$ ipython --no-banner

In [1]: import numpy as np

In [2]: np.set_printoptions(precision=1, suppress=True, linewidth=160, sign=" ")

In [3]: def rd(a):
   ...:     return np.round(a, 1) + 0
   ...: 

In [4]: A = np.array([[1, -1, 0], [-2, 0, 1], [-1, -1, -2], [-2, 1, -2]])

In [5]: print(A)
[[ 1 -1  0]
 [-2  0  1]
 [-1 -1 -2]
 [-2  1 -2]]

In [6]: other = np.c_[A[:, :2] @ np.array([[-1, 1], [-1, 2]]), np.array([0, 1, -3, 2])]

In [7]: print(other)
[[ 0 -1  0]
 [ 2 -2  1]
 [ 2 -3 -3]
 [ 1  0  2]]

In [8]: print(np.linalg.matrix_rank(np.c_[A, other]))
4

In [9]: print(np.linalg.matrix_rank(other))
3

In [10]: print(rd(np.linalg.lstsq(A, other[:, 0])[0]))
[-1. -1.  0.]

In [11]: print(rd(np.linalg.norm(other - A @ np.linalg.lstsq(A, other)[0], axis=0)))
[ 0.   0.   2.1]

In [12]: print(rd(np.linalg.norm(np.linalg.qr(A)[0].T @ other, axis=0) ** 2 / ((other ** 2).sum(axis=0) + 1e-12)))
[ 1.   1.   0.7]

In [13]: f, v = A[0], A[3]

In [14]: print(f @ v)
-3

In [15]: p = (f @ v) / (f @ f) * f

In [16]: print(np.linalg.matrix_rank(np.outer(f, v)))
1

In [17]: print((v - p) @ f)
0.0

In [18]: print(np.outer(f, v))
[[-2  1 -2]
 [ 2 -1  2]
 [ 0  0  0]]

In [19]: print(p)
[-1.5  1.5 -0. ]

In [20]: print(rd(np.linalg.norm(f + v) ** 2 + np.linalg.norm(f - v) ** 2))
22.0

In [21]: other = A[0, 0] * A[1:] - np.outer(A[1:, 0], A[0])

In [22]: print(other)
[[ 0 -2  1]
 [ 0 -2 -2]
 [ 0 -1 -2]]

In [23]: print(A[:, 0] / A[0, 0])
[ 1. -2. -1. -2.]

In [24]: E = np.array([[1, -4, 16, -64],
    ...:     [1, -3, 9, -27],
    ...:     [1, -2, 4, -8],
    ...:     [1, -1, 1, -1],
    ...:     [1, 0, 0, 0],
    ...:     [1, 1, 1, 1],
    ...:     [1, 2, 4, 8]])

In [25]: left, sv, Vt = np.linalg.svd(E)

In [26]: print(np.argmax(sv[:-1] / (sv[1:] + 1e-6)) + 1)
1

In [27]: other = left[:, :1] @ np.diag(sv[:1]) @ Vt[:1]

In [28]: print(rd(np.linalg.norm(E - other) / np.linalg.norm(E)))
0.1

In [29]: print(np.linalg.matrix_rank(E, rtol=0.05))
2

In [30]: print(np.linalg.matrix_rank(other))
1

In [31]: rng = np.random.default_rng(34)

In [32]: other = E + rng.integers(-2, 3, (7, 1)) @ rng.integers(-2, 3, (1, 4))

In [33]: print(other)
[[ -1   0  16 -62]
 [ -1   1   9 -25]
 [ -1   2   4  -6]
 [  3  -5   1  -3]
 [ -1   4   0   2]
 [  0   3   1   2]
 [ -1   6   4  10]]

In [34]: print(rd(np.linalg.svd(other - E, compute_uv=False)))
[ 12.2   0.    0.    0. ]

In [35]: print(np.linalg.matrix_rank(other - E, tol=1e-8))
1

In [36]: x = np.array([4, 1, 0, 0])

In [37]: target = E @ x

In [38]: print(rd(np.linalg.lstsq(E, target)[0]))
[ 4.  1.  0.  0.]

In [39]: print(rd(np.linalg.pinv(E) @ E))
[[ 1.  0.  0.  0.]
 [ 0.  1.  0.  0.]
 [ 0.  0.  1.  0.]
 [ 0.  0.  0.  1.]]

In [40]: target = target + 0.3 * rng.normal(size=7)

In [41]: print(rd(target))
[ 0.   1.1  2.1  2.8  4.2  5.1  6. ]

In [42]: c, *_ = np.linalg.lstsq(E, target)

In [43]: print(rd(np.linalg.norm(target - E @ c)))
0.3

In [44]: print(c.round())
[ 4.  1. -0. -0.]

In [45]: print(rd(E.T @ (target - E @ c)))
[ 0.  0.  0.  0.]

In [46]: print([round(float(x), 1) for x in np.linalg.svd(E, compute_uv=False)[:3]])
[72.9, 6.9, 2.7]

In [47]: print(np.linalg.cond(E) > 100)
False

In [48]: print(round(np.log10(np.linalg.cond(E))))
2

In [49]: print(np.argsort(-np.linalg.norm(E, axis=0).round(6), kind="stable")[:3])
[ 3  2  1]

In [50]: J = np.load("a.npy")

In [51]: print(J)
[[ 11.1   4.9  12.6  -0.5  20.6]
 [  4.9   0.5 -13.9  -6.9  18.2]
 [ -0.2   2.8   3.9   8.   22.1]
 [  8.5   0.   -0.9  -8.2   3.2]
 [ 18.5   4.1  -2.3 -13.3 -10.4]
 [  4.8  -4.3  12.    1.2 -18.8]
 [ 12.1   1.6   5.6  -6.3  16.4]
 [  7.5   5.9 -22.6  10.3  13. ]
 [  4.2  -1.7  13.1 -10.    2.3]
 [  1.8   4.8   4.1  -3.4  26.9]
 [  8.4  -2.4 -16.4  -5.2   7.4]
 [  1.2  -8.8  22.3 -11.9 -20.1]
 [ -6.9  -2.6  10.5 -17.4 -32.1]
 [ -3.3   7.3   8.7 -17.7  12.8]
 [  9.2  -7.4  14.1  -7.1  -8.2]
 [  0.7  -2.5 -23.7  -9.9   4.4]]

In [52]: idx = J[:, 0] > np.median(J[:, 0])

In [53]: f = J[idx].mean(axis=0) - J[~idx].mean(axis=0)

In [54]: print(idx.astype(int))
[ 1  1  0  1  1  0  1  1  0  0  1  0  0  0  1  0]

In [55]: print(rd(f))
[ 9.7  1.5 -9.3  3.   7.8]

In [56]: gram = np.cov(J, rowvar=False)

In [57]: print(gram.shape)
(5, 5)

In [58]: print(np.argsort(-J.std(axis=0).round(6), kind="stable"))
[ 4  2  3  0  1]

In [59]: print(rd(np.median(J, axis=0)))
[ 4.8  0.2  4.8 -7.   5.9]

In [60]: print(rd(np.polyfit(J[:, 0], J[:, 2], 1)))
[-0.3  3.4]

In [61]: print(rd(np.linalg.eigvalsh(gram)[::-1]))
[ 371.2  146.    49.4   35.6   11.4]

In [62]: print(rd(np.corrcoef(J.T)))
[[ 1.   0.1 -0.2  0.2  0.2]
 [ 0.1  1.  -0.3  0.2  0.7]
 [-0.2 -0.3  1.  -0.3 -0.4]
 [ 0.2  0.2 -0.3  1.   0.5]
 [ 0.2  0.7 -0.4  0.5  1. ]]

In [63]: print(rd(gram))
[[ 39.9   3.9 -13.3  10.5  17.3]
 [  3.9  22.3 -19.5   8.8  54.4]
 [-13.3 -19.5 194.3 -30.4 -85.7]
 [ 10.5   8.8 -30.4  62.9  63.2]
 [ 17.3  54.4 -85.7  63.2 294.3]]

In [64]: K = np.array([[0, 1, 6, 6, 5], [2, -1, 0, 0, 3], [0, 1, 6, 6, 5]])

In [65]: # rows 0 and 2 are equal

In [66]: x = np.array([3, 5, 4, 9, 4])

In [67]: h = np.maximum(K @ x, 0)

In [68]: print(np.maximum(K @ x, 0) - np.maximum(-K @ x, 0))
[ 103   13  103]

In [69]: print(np.flatnonzero(h > 1e-9))
[ 0  1  2]

In [70]: print(h)
[ 103   13  103]

In [71]: print(np.maximum(K @ (3 * x), 0))
[ 309   39  309]

In [72]: print(K.T @ h)
[   26   193  1236  1236  1069]

In [73]: print(K * (h > 1e-9)[:, None])
[[ 0  1  6  6  5]
 [ 2 -1  0  0  3]
 [ 0  1  6  6  5]]

In [74]: data = np.loadtxt("out16.csv", delimiter=",")

In [75]: print(rd(data))
[[ 2.1 -0.6  1.2  1.6  2.2  3.1]
 [-2.4  2.2  4.7  2.8  4.7 -1.7]
 [-4.7  8.   3.4 -2.4 -0.2  4.2]
 [-5.1  3.5  6.8  4.   7.4 -4.7]
 [ 2.3 -1.   1.2  2.   2.4  2.9]
 [-2.3  2.3  3.7  2.2  5.4  0.7]
 [-3.5  5.   3.5  0.   2.8  2.4]
 [-1.4  0.1  5.   4.6  6.2 -3.6]
 [-2.2  4.8  2.3 -1.1  1.   4.4]
 [ 4.1 -3.   0.6  2.8  2.6  2.7]
 [ 9.2 -6.8 -1.   3.2 -2.   2.4]
 [-4.8  5.6  4.5  0.5  4.3  1.1]
 [-2.9  5.1  3.4 -0.5  1.1  2.5]
 [ 4.9 -1.4  0.7  0.8 -3.8  2.2]
 [-8.8 10.1  6.4 -1.   3.6  0.3]
 [-2.3  2.   2.1  1.7  7.7  4.2]
 [ 5.8 -3.  -0.8  1.2 -1.   5. ]
 [ 1.  -0.4  3.2  3.   2.5 -1. ]]

In [76]: # null space of dimension 2

In [77]: Xc = (J - J.mean(axis=0)) / J.std(axis=0)

In [78]: print(rd(Xc.std(axis=0)))
[ 1.  1.  1.  1.  1.]

In [79]: print(np.argwhere(np.abs(Xc) > 2))
[[  4   0]
 [  7   3]
 [ 12   4]]

In [80]: c = np.linalg.lstsq(np.delete(Xc, 0, axis=1), Xc[:, 0])[0]

In [81]: print(rd(1 - np.var(Xc[:, 0] - np.delete(Xc, 0, axis=1) @ c)))
0.1

In [82]: print(np.abs(c).argmax())
2

In [83]: ang = np.radians(55)

In [84]: R = np.eye(4)

In [85]: R[1, 1] = R[0, 0] = np.cos(ang)

In [86]: R[1, 0], R[0, 1] = -np.sin(ang), np.sin(ang)

In [87]: print(rd(R))
[[ 0.6  0.8  0.   0. ]
 [-0.8  0.6  0.   0. ]
 [ 0.   0.   1.   0. ]
 [ 0.   0.   0.   1. ]]

In [88]: other = E @ R.T

In [89]: print(np.allclose(np.linalg.norm(E, axis=1), np.linalg.norm(other, axis=1)))
True

In [90]: print(rd(np.abs(other - E).max(axis=0)))
[ 3.7  1.7  0.   0. ]

In [91]: M = np.load("sample2.npy")

In [92]: print(M)
[[ -7.  -13.8  12.4  -2.5  -0.8   1. ]
 [ -5.9  16.9  -4.1  -6.5  -4.3  -0.8]
 [  1.4   1.7  16.5 -10.1   2.6  -3.9]
 [ -2.1   4.1   2.4 -10.8  10.8  11.8]
 [  1.9  -4.4  -3.  -16.8  -6.2   6.8]
 [  3.6 -11.1   7.6  12.5  -0.5   7. ]
 [ -4.6  11.2   5.7  -4.3  -4.5 -13.5]
 [  1.1   9.2   4.9   8.1   3.6  14.6]
 [-13.    7.4  -7.9  -7.3   6.4   4.3]
 [ -5.   12.2  -1.5   4.1   5.5 -13.3]
 [  8.9  -9.9   5.9  13.5   2.1  -0.5]
 [  9.   -3.3   5.5   9.9 -12.9   3.7]
 [ -6.4   2.8  15.2  -0.4  -9.4   5.8]
 [  4.1 -17.1   0.7  -8.2   1.6  -4.6]
 [ -4.    6.8   0.5  -0.6  17.4  -6. ]
 [  1.8  15.4  -8.5   0.2  -6.4  -6.8]
 [ -8.9  -5.6 -13.3  -0.5   8.4   6.5]
 [ 15.7   9.1   4.4  -1.   -7.    1.2]
 [ -8.4 -14.6  -0.5  -1.6   7.7   7.4]
 [ 12.8   3.3  -1.3 -12.5   0.2  -8.2]
 [ -3.1 -13.    8.6  -7.2   5.4  -8.2]
 [ -5.2 -10.8  -4.2  11.4   7.8  -7. ]
 [  0.6  -0.9 -10.6   0.7   2.4  16.7]
 [  4.5   5.6   1.7 -16.7  -7.9   1.9]
 [-16.2   1.3   4.   -7.1   5.1  -6.6]
 [  0.2  -2.8   9.5   6.1 -14.9  -6.4]
 [ 12.1  -3.2  -3.2   7.3   4.9  12.5]
 [ -3.5  -5.9   0.3  -4.5 -17.7   4.4]
 [ -3.4   0.3   5.3  -0.9   5.6  18.1]
 [  1.5  18.6  -0.5  -6.4  -3.1  -1.3]
 [ -8.6  -1.9  -6.9   0.5  -5.5 -15.6]
 [ 15.9  -3.5  -4.1  -3.6   8.9   5. ]]

In [93]: proj = J @ np.linalg.solve(J.T @ J, J.T)

In [94]: print(np.linalg.matrix_rank(np.eye(16) - proj))
11

In [95]: print(rd(np.linalg.eigvalsh(proj)))
[ 0.  0.  0.  0.  0.  0.  0.  0.  0.  0.  0.  1.  1.  1.  1.  1.]

In [96]: print(rd(np.trace(proj)))
5.0

In [97]: print(rd(np.diag(proj)))
[ 0.3  0.2  0.2  0.1  0.7  0.2  0.2  0.3  0.1  0.2  0.3  0.3  0.4  0.6  0.3  0.4]

In [98]: mat = np.array([[0, -2, 3, -1], [1, 2, -1, 0], [-3, 1, 0, 2]])

In [99]: print(mat)
[[ 0 -2  3 -1]
 [ 1  2 -1  0]
 [-3  1  0  2]]

In [100]: f, v = mat[2], mat[0]

In [101]: print(f @ v)
-4

In [102]: print(f @ f)
14

In [103]: p = (f @ v) / (f @ f) * f

In [104]: print(rd((v - p) @ f))
0.0

In [105]: print(rd(np.linalg.norm(f + v) ** 2 + np.linalg.norm(f - v) ** 2))
56.0

In [106]: print(rd(p))
[ 0.9 -0.3  0.  -0.6]

In [107]: print(rd(v - p))
[-0.9 -1.7  3.  -0.4]
